$ python -q
>>> import numpy as np
>>> import numpy.linalg as la
>>> np.set_printoptions(suppress=True, linewidth=100)
>>> data = np.load("mat.npy")
>>> print(data)
[[1 0 2]
 [2 2 0]
 [7 6 2]]
>>> print(np.argsort(-la.norm(data, axis=0).round(6), kind="stable")[:3])
[0 1 2]
>>> print([round(float(x), 2) for x in la.svd(data, compute_uv=False)[:3]])
[9.9, 2.01, 0.0]
>>> A2 = np.array([[0, -2], [-3, -2], [2, 0]])
>>> print(np.vstack([data, A2.T]).shape)
(5, 3)
>>> print(np.einsum("ik,kj->ji", data, A2))
[[  4  -6 -14]
 [ -2  -8 -26]]
>>> print(data @ A2)
[[  4  -2]
 [ -6  -8]
 [-14 -26]]
>>> print(np.einsum("ik,kj->ij", data, A2))
[[  4  -2]
 [ -6  -8]
 [-14 -26]]
>>> print(A2.T @ data.T)
[[  4  -6 -14]
 [ -2  -8 -26]]
>>> rng = np.random.default_rng(940)
>>> idx = rng.permutation(3)
>>> print(idx)
[0 2 1]
>>> A2 = data[idx][:, idx]
>>> print(A2)
[[1 2 0]
 [7 2 6]
 [2 0 2]]
>>> print(np.trace(A2))
5
>>> print(np.allclose(A2, data))
False
>>> print(np.round(np.sort(np.abs(la.eigvals(A2))), 2) + 0)
[0. 1. 6.]
>>> mat = np.load("block6.npy")
>>> print(mat)
[[-2.  1.  0.  0.]
 [ 0. -2.  1.  0.]
 [ 0.  0. -2.  1.]
 [ 0.  0.  0. -2.]]
>>> A2 = la.inv(mat)
>>> print(np.allclose(A2, mat.T))
False
>>> print(np.round(la.det(mat) * A2, 2))
[[-8. -4. -2. -1.]
 [-0. -8. -4. -2.]
 [-0. -0. -8. -4.]
 [-0. -0. -0. -8.]]
>>> print(round(la.slogdet(mat)[0], 2))
1.0
>>> blk = np.stack([mat, -1 * mat, mat[::-1]])
>>> print(np.einsum("bij,cij->bc", blk, blk))
[[ 19. -19.  -4.]
 [-19.  19.   4.]
 [ -4.   4.  19.]]
>>> print(np.round(la.det(blk), 2))
[16. 16. 16.]
>>> print(np.round(la.norm(blk, axis=(1, 2)), 2))
[4.36 4.36 4.36]
>>> print(la.matrix_rank(blk.reshape(3, -1)))
2
>>> print(blk.shape)
(3, 4, 4)
>>> print(la.matrix_rank(blk))
[4 4 4]
